In [1]: import numpy as np

In [2]: np.set_printoptions(precision=3, suppress=True, linewidth=100)

In [3]: def rnd(a):
   ...:     return np.round(a, 3) + 0
   ...: 

In [4]: mat = np.load("run17.npy")

In [5]: print(mat)
[[0 0 0 1]
 [0 0 1 1]
 [0 1 0 1]
 [1 1 1 0]]

In [6]: vals, V = np.linalg.eig(mat)

In [7]: print(rnd(np.sort(np.linalg.eigvals(mat @ mat))))
[0.097 1.    2.194 4.709]

In [8]: print(rnd(np.sort(np.linalg.eigvals(mat.T))))
[-1.481 -1.     0.311  2.17 ]

In [9]: print(rnd(np.linalg.eigvalsh(mat).min()))
-1.481

In [10]: F = np.load("a.npy")

In [11]: print(F)
[[ 2  1  3  1  3  3  1  3]
 [ 4  1  3  1  5  5  4  3]
 [ 5  3  4  1  5  6  7  6]
 [ 8  3  7  2  6  9  7  7]
 [ 8  6  9  3  9 12  7  8]
 [ 9  6 11  5 12 14  7  8]
 [11  6 13  6 13 14  7 11]
 [14  9 14  6 13 15 10 14]
 [15 10 15  7 14 15 12 17]
 [17 13 15  8 16 18 13 20]
 [20 16 16 11 18 21 14 21]
 [20 19 16 13 18 23 15 24]
 [20 22 19 14 18 25 18 27]
 [20 25 20 15 18 28 20 28]
 [20 27 23 16 21 30 23 31]
 [20 29 25 18 24 33 26 32]
 [23 32 25 19 25 33 29 35]]

In [12]: G = np.cov(F, rowvar=False)

In [13]: print(rnd(np.corrcoef(F[:, 3], F[:, 7])[0, 1]))
0.988

In [14]: print(rnd(np.linalg.eigvalsh(G)[::-1]))
[547.167   7.795   3.63    1.856   0.871   0.695   0.159   0.114]

In [15]: print(np.argsort(-F.std(axis=0).round(6), kind="stable"))
[7 1 5 6 2 0 4 3]

In [16]: print(np.median(F, axis=0))
[15. 10. 15.  7. 14. 15. 12. 17.]

In [17]: print(np.argwhere(np.triu(np.abs(np.corrcoef(F.T)) > 0.8, 1)))
[[0 1]
 [0 2]
 [0 3]
 [0 4]
 [0 5]
 [0 6]
 [0 7]
 [1 2]
 [1 3]
 [1 4]
 [1 5]
 [1 6]
 [1 7]
 [2 3]
 [2 4]
 [2 5]
 [2 6]
 [2 7]
 [3 4]
 [3 5]
 [3 6]
 [3 7]
 [4 5]
 [4 6]
 [4 7]
 [5 6]
 [5 7]
 [6 7]]

In [18]: print(rnd(F.std(axis=0)))
[ 6.588 10.117  6.945  6.059  6.49   9.336  7.742 10.454]

In [19]: left, sig, vt = np.linalg.svd(F)

In [20]: print(np.argmax(sig[:-1] / (sig[1:] + 1e-6)) + 1)
1

In [21]: print(rnd(sig))
[190.327  17.028   8.132   6.07    3.983   3.487   1.914   1.482]

In [22]: M2 = left[:, :1] @ np.diag(sig[:1]) @ vt[:1]

In [23]: print(rnd(np.linalg.norm(F - M2, 2)), rnd(sig[1]))
17.028 17.028

In [24]: print(np.linalg.matrix_rank(M2))
1

In [25]: print(rnd(np.linalg.norm(F, 2) / np.linalg.norm(F)))
0.994

In [26]: print(np.linalg.matrix_rank(F, rtol=0.1))
1

In [27]: print(np.argsort(-np.linalg.norm(F, axis=0).round(6), kind="stable")[:3])
[7 5 1]

In [28]: print(round(np.log10(np.linalg.cond(F))))
2

In [29]: print([round(float(x), 3) for x in np.linalg.svd(F, compute_uv=False)[:3]])
[190.327, 17.028, 8.132]

In [30]: W0 = np.load("test19.npy")

In [31]: print(W0)
[[ 0 -3  2  2  2 -3  0 -2  2 -3 -2]
 [ 2  3 -1  2  1 -2  1  0 -1  0  1]
 [ 1  1  3  1  3 -2  3  1 -1  2  2]
 [ 3  3  2  3  0  0 -2  0 -1  3  2]
 [-2 -3  2  3 -2  2  1  2 -3 -2  3]
 [ 0 -1  3 -3 -3  0 -2 -1  1 -3  1]
 [ 0 -2 -2  3 -1  0 -3  3  0  3  2]
 [ 1  1  0 -1 -1  2  0  2  0  1 -3]
 [-2  3 -2 -3  2  2 -2  2  2 -2  0]
 [ 2  2 -2 -2  2  1  3 -3  1 -2 -3]
 [ 2  1  0  2 -3 -3 -1 -3  3 -3 -1]]

In [32]: x0 = np.array([3, 3, 0, 1, 3, 1, 1, 1, 1, 3, 0])

In [33]: print(W0 @ (2 * x0))
[-26  36  46  54 -44 -52   6  18   8  24 -22]

In [34]: print((W0 @ x0).argmax())
3

In [35]: print(np.einsum("ij,j->i", W0, x0))
[-13  18  23  27 -22 -26   3   9   4  12 -11]

In [36]: print(np.sign((W0 @ x0).round(6)))
[-1  1  1  1 -1 -1  1  1  1  1 -1]

In [37]: print(W0 @ x0)
[-13  18  23  27 -22 -26   3   9   4  12 -11]

In [38]: print(W0 * x0)
[[ 0 -9  0  2  6 -3  0 -2  2 -9  0]
 [ 6  9  0  2  3 -2  1  0 -1  0  0]
 [ 3  3  0  1  9 -2  3  1 -1  6  0]
 [ 9  9  0  3  0  0 -2  0 -1  9  0]
 [-6 -9  0  3 -6  2  1  2 -3 -6  0]
 [ 0 -3  0 -3 -9  0 -2 -1  1 -9  0]
 [ 0 -6  0  3 -3  0 -3  3  0  9  0]
 [ 3  3  0 -1 -3  2  0  2  0  3  0]
 [-6  9  0 -3  6  2 -2  2  2 -6  0]
 [ 6  6  0 -2  6  1  3 -3  1 -6  0]
 [ 6  3  0  2 -9 -3 -1 -3  3 -9  0]]

In [39]: print(np.linalg.norm(W0 @ x0) <= np.linalg.norm(W0, 2) * np.linalg.norm(x0) + 1e-9)
True

In [40]: print(W0 @ np.eye(11)[7])
[-2.  0.  1.  0.  2. -1.  3.  2.  2. -3. -3.]

In [41]: x0 = np.array([-6, -4, -1, 2, -1, 6, -5, -9])

In [42]: print(F @ (2 * x0))
[  -68  -102  -204  -226  -238  -228  -308  -442  -536  -612  -658  -714  -800  -824  -908  -938
 -1080]

In [43]: x0 @ F
Traceback (most recent call last):
  Cell In[43], line 1
    x0 @ F
ValueError: matmul: Input operand 1 has a mismatch in its core dimension 0, with gufunc signature (n?,k),(k,m?)->(n?,m?) (size 17 is different from 8)


In [44]: print(F @ np.ones(8))
[ 17.  26.  37.  49.  62.  72.  81.  95. 105. 120. 137. 148. 163. 174. 191. 207. 221.]

In [45]: m1 = np.load("x.npy")

In [46]: print(rnd(m1))
[[  2.331   8.265  21.654  13.107  -3.488  -3.748   5.786 -15.751  -0.586]
 [  7.193   1.969  12.551   0.178   7.243  19.537  -0.299   8.545   4.869]
 [  2.253  -3.917 -13.586 -10.064  -8.42   18.229   2.29   14.639   7.58 ]
 [ -2.512  -4.548  -3.132   6.908 -15.666  -5.28   -1.272  -6.893   2.217]
 [-10.803 -11.468 -17.963   0.847   0.618   8.323 -11.678  11.659  -9.454]
 [-12.235  -9.985 -13.568   0.722  15.541  16.976 -15.045  18.189 -16.196]
 [ -9.747  -6.473  -4.232   8.711   2.454   1.31   -9.684   0.946 -11.365]
 [ -3.691  -4.146   7.801  12.509   1.018  -0.739  -8.203  -4.528  -5.435]
 [ 13.692  -4.976   9.383   1.91  -15.633   7.92   -0.605   1.046  20.858]
 [ -3.631 -21.247  -7.224   9.745  -2.052   3.588 -24.005   9.402   0.347]
 [  4.84  -17.962  18.88   19.023   9.919   5.802 -27.852   4.852   3.503]
 [ 11.034  -5.156  22.76   14.532  -8.348  -1.051  -7.218  -8.494  13.676]
 [ -4.307 -11.712  -6.685   4.16    1.861   9.223 -13.611  10.037  -3.186]
 [  3.344 -29.915 -17.357   2.699 -15.427   7.238 -26.454  17.231  15.586]
 [ -9.398 -14.919  -2.631  16.267  -2.515  -7.32  -19.223  -3.127  -8.43 ]
 [  5.652 -19.79  -18.261  -0.329 -34.529  -2.988  -8.673   3.34   22.213]
 [-11.667 -17.712 -13.467  10.547  -2.964  -2.587 -20.053   4.275  -9.183]
 [-11.038  -4.373   3.041   9.553  20.971  11.265 -13.931   7.902 -19.418]
 [ -2.68    1.774  -6.462  -8.918  13.904  27.733   0.506  20.042  -6.646]
 [  5.381 -11.43   15.334  11.692   9.227  11.434 -18.505   7.317   3.818]
 [  7.279 -33.327 -22.388  -7.02   -5.506  25.797 -30.288  35.518  19.063]
 [ -5.188  -7.537  -0.534  13.58  -15.208 -12.237  -6.594 -11.74   -1.15 ]
 [ -7.549 -11.282   8.375  17.841  11.387   0.232 -20.665   0.023 -12.05 ]
 [-10.121   3.044  14.596  15.971  17.146   1.462  -7.065  -6.055 -20.037]
 [ -5.273   6.922   5.863  11.023 -15.068 -12.706   9.168 -19.737  -4.524]
 [  3.999 -16.107   4.523   6.023   9.279  17.281 -21.497  16.453   4.341]
 [  5.984 -17.861   9.202   0.472  37.115  41.917 -30.887  38.176  -1.169]
 [ -5.373 -10.072   3.337  10.305  11.564   8.557 -17.106   7.332  -8.855]
 [ -7.081  -1.262  -5.468   6.336 -11.789  -5.235   1.159  -7.417  -4.781]
 [-12.242  11.053 -10.275   4.711 -26.363 -18.169  19.47  -23.163  -8.574]
 [  3.881 -15.038  -0.087   0.098  13.264  25.341 -19.806  23.825   3.577]
 [  2.698  -6.96   11.11   10.265   2.106   5.973 -10.952   1.398   2.274]
 [ -4.068  -4.045  15.727  20.543  -0.691  -9.895 -10.108 -13.843  -6.569]
 [-11.194 -15.875   0.763  22.234  -4.128 -14.894 -21.545  -9.689 -10.565]
 [ -9.134   2.36   21.172  18.553  25.883   5.181 -11.557  -3.552 -22.007]
 [ -6.25    6.67   -1.683   6.211 -17.822 -10.212  11.41  -16.151  -3.894]
 [-10.362 -15.809   0.522  18.424   4.454  -5.263 -23.141  -1.239 -11.849]
 [ -3.79    4.822  -2.456  -0.084  -4.641   6.018   7.045  -1.095  -4.013]]

In [47]: print(np.linalg.lstsq(m1[:-1].T, m1[-1])[2])
5

In [48]: print(np.abs(np.diag(np.linalg.qr(m1)[1])) > 1e-9)
[ True  True  True  True  True False False False False]

In [49]: print(np.allclose(m1[:-1].T @ np.linalg.lstsq(m1[:-1].T, m1[-1])[0], m1[-1]))
True

In [50]: print(rnd(np.trace(np.linalg.pinv(m1) @ m1)))
5.0

In [51]: M = np.loadtxt("block4.csv", delimiter=",")

In [52]: print(M)
[[ 0. -1. -3.]
 [ 0.  0.  0.]
 [ 1.  3.  3.]
 [-1.  0. -1.]
 [ 0.  2. -1.]
 [ 0. -1. -3.]
 [ 0.  3.  2.]
 [ 0.  0.  0.]
 [ 1.  3.  3.]
 [ 0. -1. -3.]
 [ 0.  0.  0.]
 [ 0.  0.  0.]
 [ 0.  0.  0.]
 [ 0. -1. -3.]
 [ 0.  0.  0.]
 [ 0.  0.  0.]
 [-1.  0. -1.]
 [ 1.  3.  3.]]

In [53]: M2 = np.c_[M[:, :1] @ np.array([[-5]]), np.array([-2, 2, -1, -2, 2, -2, 0, -2, -3, 3, -3, 1, -2, 3, 3, 1, -3, 3])]

In [54]: print(M2)
[[ 0. -2.]
 [ 0.  2.]
 [-5. -1.]
 [ 5. -2.]
 [ 0.  2.]
 [ 0. -2.]
 [ 0.  0.]
 [ 0. -2.]
 [-5. -3.]
 [ 0.  3.]
 [ 0. -3.]
 [ 0.  1.]
 [ 0. -2.]
 [ 0.  3.]
 [ 0.  3.]
 [ 0.  1.]
 [ 5. -3.]
 [-5.  3.]]

In [55]: print(rnd(np.linalg.norm(M2 - M @ np.linalg.lstsq(M, M2)[0], axis=0)))
[0.    9.273]

In [56]: print(np.linalg.matrix_rank(np.c_[M, M2]))
4

In [57]: labels = M[:, 1] > np.median(M[:, 1])

In [58]: r0 = M[labels].mean(axis=0) - M[~labels].mean(axis=0)

In [59]: print(np.argsort(-np.abs(r0).round(6), kind="stable"))
[1 2 0]

In [60]: rng = np.random.default_rng(97)

In [61]: labels = rng.permutation(3)

In [62]: M2 = M[:, labels] * rng.choice([-1, 1], 3)

In [63]: print(M2)
[[ 1. -0. -3.]
 [-0. -0.  0.]
 [-3. -1.  3.]
 [-0.  1. -1.]
 [-2. -0. -1.]
 [ 1. -0. -3.]
 [-3. -0.  2.]
 [-0. -0.  0.]
 [-3. -1.  3.]
 [ 1. -0. -3.]
 [-0. -0.  0.]
 [-0. -0.  0.]
 [-0. -0.  0.]
 [ 1. -0. -3.]
 [-0. -0.  0.]
 [-0. -0.  0.]
 [-0.  1. -1.]
 [-3. -1.  3.]]

In [64]: left, _, vt = np.linalg.svd(M.T @ M2)

In [65]: print(rnd(left @ vt))
[[ 0. -1.  0.]
 [-1.  0.  0.]
 [ 0.  0.  1.]]
